In [1]: import numpy as np

In [2]: import numpy.linalg as la

In [3]: np.set_printoptions(suppress=True, linewidth=140)

In [4]: K = np.load("w.npy")

In [5]: K
Out[5]: 
array([[  2,  -3,   2,   0,  -1,  -2],
       [  5,  -5,   1,  -3,  -4,  -4],
       [  5,  -4,  -1,  -3,  -4,  -4],
       [  6,  -6,  -4,  -6,  -1,  -5],
       [  6,  -4,  -2,  -3,  -4,  -2],
       [  4,  -5,  -3,  -1,  -4,   0],
       [  3,  -8,  -5,  -2,  -7,  -2],
       [  0,  -8,  -2,  -5,  -6,  -4],
       [  1,  -9,  -5,  -8,  -5,  -4],
       [  3, -12,  -6,  -6,  -7,  -2],
       [  3,  -9,  -9,  -7,  -5,   1],
       [  0, -11,  -8,  -4,  -2,   0],
       [  0,  -8,  -5,  -4,   0,  -3],
       [ -3,  -9,  -7,  -7,   2,  -3],
       [ -6,  -8,  -5, -10,   5,  -6],
       [ -8, -11,  -8, -13,   8,  -6],
       [ -5, -13,  -7, -16,   5,  -6],
       [ -2, -16,  -7, -17,   5,  -3],
       [ -5, -17,  -6, -20,   6,  -5],
       [ -2, -20,  -5, -17,   6,  -3],
       [ -2, -21,  -5, -16,   9,  -1],
       [  1, -19,  -7, -16,  12,  -3]])

In [6]: cov = np.cov(K, rowvar=False)

In [7]: np.argwhere(np.triu(np.abs(np.corrcoef(K.T)) > 0.8, 1))
Out[7]: 
array([[1, 3],
       [3, 4]])

In [8]: np.round(la.eigvalsh(cov)[::-1], 2)
Out[8]: array([99.03, 12.28,  8.17,  5.01,  2.82,  0.89])

In [9]: Xc = K - K.mean(axis=0)

In [10]: Uu, sigma, vt = la.svd(Xc, full_matrices=False)

In [11]: np.round(np.abs(vt[-1]), 2)
Out[11]: array([0.12, 0.42, 0.18, 0.45, 0.05, 0.76])

In [12]: la.matrix_rank(Xc)
Out[12]: np.int64(6)

In [13]: np.round(Xc.mean(axis=0), 2) + 0
Out[13]: array([0., 0., 0., 0., 0., 0.])

In [14]: hat = K @ la.solve(K.T @ K, K.T)

In [15]: np.round(la.eigvalsh(hat), 2) + 0
Out[15]: array([0., 0., 0., 0., 0., 0., 0., 0., 0., 0., 0., 0., 0., 0., 0., 0., 1., 1., 1., 1., 1., 1.])

In [16]: np.round(hat @ K[:, 4], 2) + 0
Out[16]: array([-1., -4., -4., -1., -4., -4., -7., -6., -5., -7., -5., -2.,  0.,  2.,  5.,  8.,  5.,  5.,  6.,  6.,  9., 12.])

In [17]: np.allclose(hat @ hat, hat)
Out[17]: True

In [18]: m1 = np.load("layer12.npy")

In [19]: m1.round(2)
Out[19]: 
array([[0.33, 0.  , 0.33, 0.33, 0.  , 0.  , 0.  ],
       [0.33, 0.33, 0.  , 0.33, 0.  , 0.  , 0.  ],
       [0.33, 0.  , 0.33, 0.  , 0.33, 0.  , 0.  ],
       [0.  , 0.2 , 0.2 , 0.2 , 0.2 , 0.2 , 0.  ],
       [0.  , 0.  , 0.33, 0.  , 0.33, 0.33, 0.  ],
       [0.  , 0.33, 0.  , 0.  , 0.  , 0.67, 0.  ],
       [0.14, 0.14, 0.14, 0.14, 0.  , 0.14, 0.29]])

In [20]: # a transition matrix

In [21]: out = np.c_[K[:, :3] @ np.array([[3, 5, 3], [2, 1, 2], [3, 8, 7]]), np.array([4, 0, -1, -5, -3, 4, 2, 4, -1, 1, 4, -4, 3, 0, -1, 4, 4, -3, -5, 4, 2, 2])]

In [22]: out
Out[22]: 
array([[   6,   23,   14,    4],
       [   8,   28,   12,    0],
       [   4,   13,    0,   -1],
       [  -6,   -8,  -22,   -5],
       [   4,   10,   -4,   -3],
       [  -7,   -9,  -19,    4],
       [ -22,  -33,  -42,    2],
       [ -22,  -24,  -30,    4],
       [ -30,  -44,  -50,   -1],
       [ -33,  -45,  -57,    1],
       [ -36,  -66,  -72,    4],
       [ -46,  -75,  -78,   -4],
       [ -31,  -48,  -51,    3],
       [ -48,  -80,  -76,    0],
       [ -49,  -78,  -69,   -1],
       [ -70, -115, -102,    4],
       [ -62,  -94,  -90,    4],
       [ -59,  -82,  -87,   -3],
       [ -67,  -90,  -91,   -5],
       [ -61,  -70,  -81,    4],
       [ -63,  -71,  -83,    2],
       [ -56,  -70,  -84,    2]])

In [23]: np.round(la.lstsq(K, out[:, 0])[0], 2) + 0
Out[23]: array([3., 2., 3., 0., 0., 0.])

In [24]: np.round(la.norm(out - K @ la.lstsq(K, out)[0], axis=0), 2) + 0
Out[24]: array([ 0.  ,  0.  ,  0.  , 13.34])

In [25]: la.matrix_rank(np.c_[K, out])
Out[25]: np.int64(7)

In [26]: la.matrix_rank(out)
Out[26]: np.int64(4)

In [27]: th = np.radians(30)

In [28]: R = np.eye(7)

In [29]: R[0, 0] = R[4, 4] = np.cos(th)

In [30]: R[0, 4], R[4, 0] = -np.sin(th), np.sin(th)

In [31]: R.round(2)
Out[31]: 
array([[ 0.87,  0.  ,  0.  ,  0.  , -0.5 ,  0.  ,  0.  ],
       [ 0.  ,  1.  ,  0.  ,  0.  ,  0.  ,  0.  ,  0.  ],
       [ 0.  ,  0.  ,  1.  ,  0.  ,  0.  ,  0.  ,  0.  ],
       [ 0.  ,  0.  ,  0.  ,  1.  ,  0.  ,  0.  ,  0.  ],
       [ 0.5 ,  0.  ,  0.  ,  0.  ,  0.87,  0.  ,  0.  ],
       [ 0.  ,  0.  ,  0.  ,  0.  ,  0.  ,  1.  ,  0.  ],
       [ 0.  ,  0.  ,  0.  ,  0.  ,  0.  ,  0.  ,  1.  ]])

In [32]: out = m1 @ R.T

In [33]: out.round(2)
Out[33]: 
array([[ 0.29,  0.  ,  0.33,  0.33,  0.17,  0.  ,  0.  ],
       [ 0.29,  0.33,  0.  ,  0.33,  0.17,  0.  ,  0.  ],
       [ 0.12,  0.  ,  0.33,  0.  ,  0.46,  0.  ,  0.  ],
       [-0.1 ,  0.2 ,  0.2 ,  0.2 ,  0.17,  0.2 ,  0.  ],
       [-0.17,  0.  ,  0.33,  0.  ,  0.29,  0.33,  0.  ],
       [ 0.  ,  0.33,  0.  ,  0.  ,  0.  ,  0.67,  0.  ],
       [ 0.12,  0.14,  0.14,  0.14,  0.07,  0.14,  0.29]])

In [34]: np.round(la.svd(m1, compute_uv=False), 2), np.round(la.svd(out, compute_uv=False), 2)
Out[34]: 
(array([1.06, 0.76, 0.61, 0.29, 0.25, 0.23, 0.03]),
 array([1.06, 0.76, 0.61, 0.29, 0.25, 0.23, 0.03]))

In [35]: arr = np.tril(np.array([[2, 2, 1, 2], [2, 0, 3, 1], [2, 2, 0, 0], [3, 0, 3, 2]]), -1) + np.eye(4, dtype=int)

In [36]: arr
Out[36]: 
array([[1, 0, 0, 0],
       [2, 1, 0, 0],
       [2, 2, 1, 0],
       [3, 0, 3, 1]])

In [37]: # triangular: eigenvalues sit on the diagonal

In [38]: (arr + arr.T) / 2
Out[38]: 
array([[1. , 1. , 1. , 1.5],
       [1. , 1. , 1. , 0. ],
       [1. , 1. , 1. , 1.5],
       [1.5, 0. , 1.5, 1. ]])

In [39]: np.round(np.sort(np.abs(la.eigvals(arr))), 2)
Out[39]: array([1., 1., 1., 1.])

In [40]: np.allclose(arr, arr.T)
Out[40]: False

In [41]: u = np.array([-2, -1, 3, 3, -3, -3])

In [42]: v = np.array([1, 2])

In [43]: E = u[:, None] + v[None, :]

In [44]: E
Out[44]: 
array([[-1,  0],
       [ 0,  1],
       [ 4,  5],
       [ 4,  5],
       [-2, -1],
       [-2, -1]])

In [45]: rng = np.random.default_rng(847)

In [46]: lab = rng.permutation(2)

In [47]: out = E[:, lab] * rng.choice([-1, 1], 2)

In [48]: out
Out[48]: 
array([[ 0, -1],
       [-1,  0],
       [-5,  4],
       [-5,  4],
       [ 1, -2],
       [ 1, -2]])

In [49]: Uu, _, vt = la.svd(E.T @ out)

In [50]: np.round(Uu @ vt, 2) + 0
Out[50]: 
array([[ 0.,  1.],
       [-1.,  0.]])

In [51]: lab
Out[51]: array([1, 0])

In [52]: np.round(la.lstsq(E, out)[0], 2) + 0
Out[52]: 
array([[ 0.,  1.],
       [-1.,  0.]])

In [53]: q, V = la.qr(E[:, :1])[0], la.qr(E[:, 1:])[0]

In [54]: sigma = la.svd(q.T @ V, compute_uv=False)

In [55]: sigma.round(2)
Out[55]: array([0.94])

In [56]: out = E + rng.integers(-2, 3, (6, 1)) @ rng.integers(-2, 3, (1, 2))

In [57]: out
Out[57]: 
array([[-3, -1],
       [ 2,  2],
       [ 8,  7],
       [ 6,  6],
       [ 0,  0],
       [-4, -2]])

In [58]: np.round(la.svd(out - E, compute_uv=False), 2)
Out[58]: array([6.71, 0.  ])

In [59]: np.abs(out - E).sum(axis=1)
Out[59]: array([3, 3, 6, 3, 3, 3])

In [60]: hat = out @ la.solve(out.T @ out, out.T)

In [61]: np.round(np.trace(hat), 2)
Out[61]: np.float64(2.0)

In [62]: np.round(np.diag(hat), 2)
Out[62]: array([0.49, 0.05, 0.52, 0.48, 0.  , 0.45])

In [63]: np.round(hat @ out[:, 0], 2)
Out[63]: array([-3.,  2.,  8.,  6.,  0., -4.])

In [64]: hat.round(2)
Out[64]: 
array([[ 0.49,  0.05, -0.08,  0.15,  0.  ,  0.47],
       [ 0.05,  0.05,  0.15,  0.16,  0.  ,  0.02],
       [-0.08,  0.15,  0.52,  0.44,  0.  , -0.16],
       [ 0.15,  0.16,  0.44,  0.48,  0.  ,  0.07],
       [ 0.  ,  0.  ,  0.  ,  0.  ,  0.  ,  0.  ],
       [ 0.47,  0.02, -0.16,  0.07,  0.  ,  0.45]])

In [65]: np.round((np.eye(6) - hat) @ out, 2) + 0
Out[65]: 
array([[0., 0.],
       [0., 0.],
       [0., 0.],
       [0., 0.],
       [0., 0.],
       [0., 0.]])

In [66]: u = np.array([2, 2, 1])

In [67]: np.convolve(E[1], u)
Out[67]: array([0, 2, 2, 1])

In [68]: M = np.load("block18.npy")

In [69]: M
Out[69]: 
array([[-3.,  1.],
       [ 0., -3.]])

In [70]: # triangular

In [71]: def softmax(z):
    ...:     e = np.exp(z - z.max(axis=-1, keepdims=True))
    ...:     return e / e.sum(axis=-1, keepdims=True)
    ...: 

In [72]: np.round(softmax(M[1] + 3), 2)
Out[72]: array([0.95, 0.05])

In [73]: S = M @ M.T / np.sqrt(2)

In [74]: np.round(softmax(S), 2) + 0
Out[74]: 
array([[1., 0.],
       [0., 1.]])

In [75]: q, R = la.qr(M)

In [76]: q.T @ q
Out[76]: 
array([[1., 0.],
       [0., 1.]])

In [77]: np.trace(q @ q.T)
Out[77]: np.float64(2.0)

In [78]: R
Out[78]: 
array([[-3.,  1.],
       [ 0., -3.]])

In [79]: q.shape, R.shape
Out[79]: ((2, 2), (2, 2))

In [80]: abs(R[0, 0]), round(float(la.norm(M[:, 0])), 2)
Out[80]: (np.float64(3.0), 3.0)

In [81]: q @ R
Out[81]: 
array([[-3.,  1.],
       [ 0., -3.]])

In [82]: x0 = np.array([2, -1])

In [83]: la.norm(R @ x0) <= la.norm(R, 2) * la.norm(x0) + 1e-9
Out[83]: np.True_

In [84]: R @ x0
Out[84]: array([-7.,  3.])

In [85]: (R * x0).sum(axis=1)
Out[85]: array([-7.,  3.])

In [86]: np.sign((R @ x0).round(6))
Out[86]: array([-1.,  1.])

In [87]: np.einsum("ij,j->i", R, x0)
Out[87]: array([-7.,  3.])

In [88]: (R @ x0).argmax()
Out[88]: np.int64(1)

In [89]: R * x0
Out[89]: 
array([[-6., -1.],
       [ 0.,  3.]])

In [90]: R @ (2 * x0)
Out[90]: array([-14.,   6.])

In [91]: R @ np.ones(2)
Out[91]: array([-2., -3.])

In [92]: Uu, sigma, vt = la.svd(M, full_matrices=False)

In [93]: np.abs(Uu[:, 0]).round(6).argmax()
Out[93]: np.int64(0)

In [94]: sigma.round(2)
Out[94]: array([3.54, 2.54])

In [95]: np.round(np.abs(vt[0]), 2)
Out[95]: array([0.65, 0.76])

In [96]: np.round(vt @ vt.T, 2) + 0
Out[96]: 
array([[1., 0.],
       [0., 1.]])

In [97]: np.round(sigma / sigma[0], 2)
Out[97]: array([1.  , 0.72])

In [98]: Uu.shape, sigma.shape, vt.shape
Out[98]: ((2, 2), (2,), (2, 2))

In [99]: np.round(np.cumsum(sigma ** 2) / np.sum(sigma ** 2), 2)
Out[99]: array([0.66, 1.  ])

In [100]: lab = rng.permutation(2)

In [101]: lab
Out[101]: array([0, 1])

In [102]: out = M[lab][:, lab]

In [103]: out
Out[103]: 
array([[-3.,  1.],
       [ 0., -3.]])

In [104]: np.allclose(out, M)
Out[104]: True

In [105]: np.trace(out)
Out[105]: np.float64(-6.0)

In [106]: data = np.array([[2.0, -2.02, -5.99, 2.97],
     ...:     [1.04, -1.03, 5.99, -3.02],
     ...:     [-0.01, 0.0, 0.03, 0.01],
     ...:     [-1.02, 0.99, -0.01, 0.03],
     ...:     [1.0, -1.03, 1.96, -0.97]])

In [107]: data
Out[107]: 
array([[ 2.  , -2.02, -5.99,  2.97],
       [ 1.04, -1.03,  5.99, -3.02],
       [-0.01,  0.  ,  0.03,  0.01],
       [-1.02,  0.99, -0.01,  0.03],
       [ 1.  , -1.03,  1.96, -0.97]])

In [108]: round(np.log10(la.cond(data)))
Out[108]: 3

In [109]: la.cond(data) > 100
Out[109]: np.True_

In [110]: np.round(np.abs(la.svd(data)[2][-1]), 2)
Out[110]: array([0.52, 0.51, 0.31, 0.62])

In [111]: [round(float(x), 2) for x in la.svd(data, compute_uv=False)[:3]]
Out[111]: [9.74, 3.72, 0.04]

In [112]: feats = np.loadtxt("data.csv", delimiter=",")

In [113]: feats
Out[113]: 
array([[ 3.,  3., -5.,  2.],
       [ 1.,  5., -5.,  2.],
       [ 1.,  5., -7.,  4.],
       [ 1.,  5., -9.,  6.]])

In [114]: np.unique(feats.round(6), axis=0).shape
Out[114]: (4, 4)

In [115]: np.abs(np.diag(la.qr(feats)[1])) > 1e-9
Out[115]: array([ True,  True,  True, False])

In [116]: F = np.loadtxt("m.csv", delimiter=",")

In [117]: F
Out[117]: 
array([[-1.,  1.,  1.,  1.,  1.,  1.,  1.],
       [ 1., -1.,  1.,  1.,  1.,  1.,  1.],
       [ 1.,  1., -1.,  1.,  1.,  1.,  1.],
       [ 1.,  1.,  1., -1.,  1.,  1.,  1.],
       [ 1.,  1.,  1.,  1., -1.,  1.,  1.],
       [ 1.,  1.,  1.,  1.,  1., -1.,  1.],
       [ 1.,  1.,  1.,  1.,  1.,  1., -1.]])

In [118]: w1 = np.array([[0, -2, -1, -2],
     ...:     [-3, 3, -2, 2],
     ...:     [2, 2, 1, 0],
     ...:     [-1, 3, 3, 2],
     ...:     [-1, -3, 2, -3],
     ...:     [2, -3, 0, 1],
     ...:     [-3, -3, 0, 0]])

In [119]: c = np.array([1, 1, -2, 2])

In [120]: H = np.maximum(F @ w1 + c, 0)

In [121]: np.round((H > 0).mean(axis=0), 2)
Out[121]: array([0.29, 0.57, 0.57, 0.57])

In [122]: la.matrix_rank(H)
Out[122]: np.int64(4)

In [123]: Z = np.array([[0, 2], [0, 0], [2, 0], [3, 0]])

In [124]: w1 @ Z
Out[124]: 
array([[-8,  0],
       [ 2, -6],
       [ 2,  4],
       [12, -2],
       [-5, -2],
       [ 3,  4],
       [ 0, -6]])

In [125]: (H @ Z).round(6).argmax(axis=1)
Out[125]: array([0, 0, 0, 0, 0, 0, 0])

In [126]: F @ (-1.0) ** np.arange(7)
Out[126]: array([-1.,  3., -1.,  3., -1.,  3., -1.])

In [127]: (F @ F)[0]
Out[127]: array([7., 3., 3., 3., 3., 3., 3.])
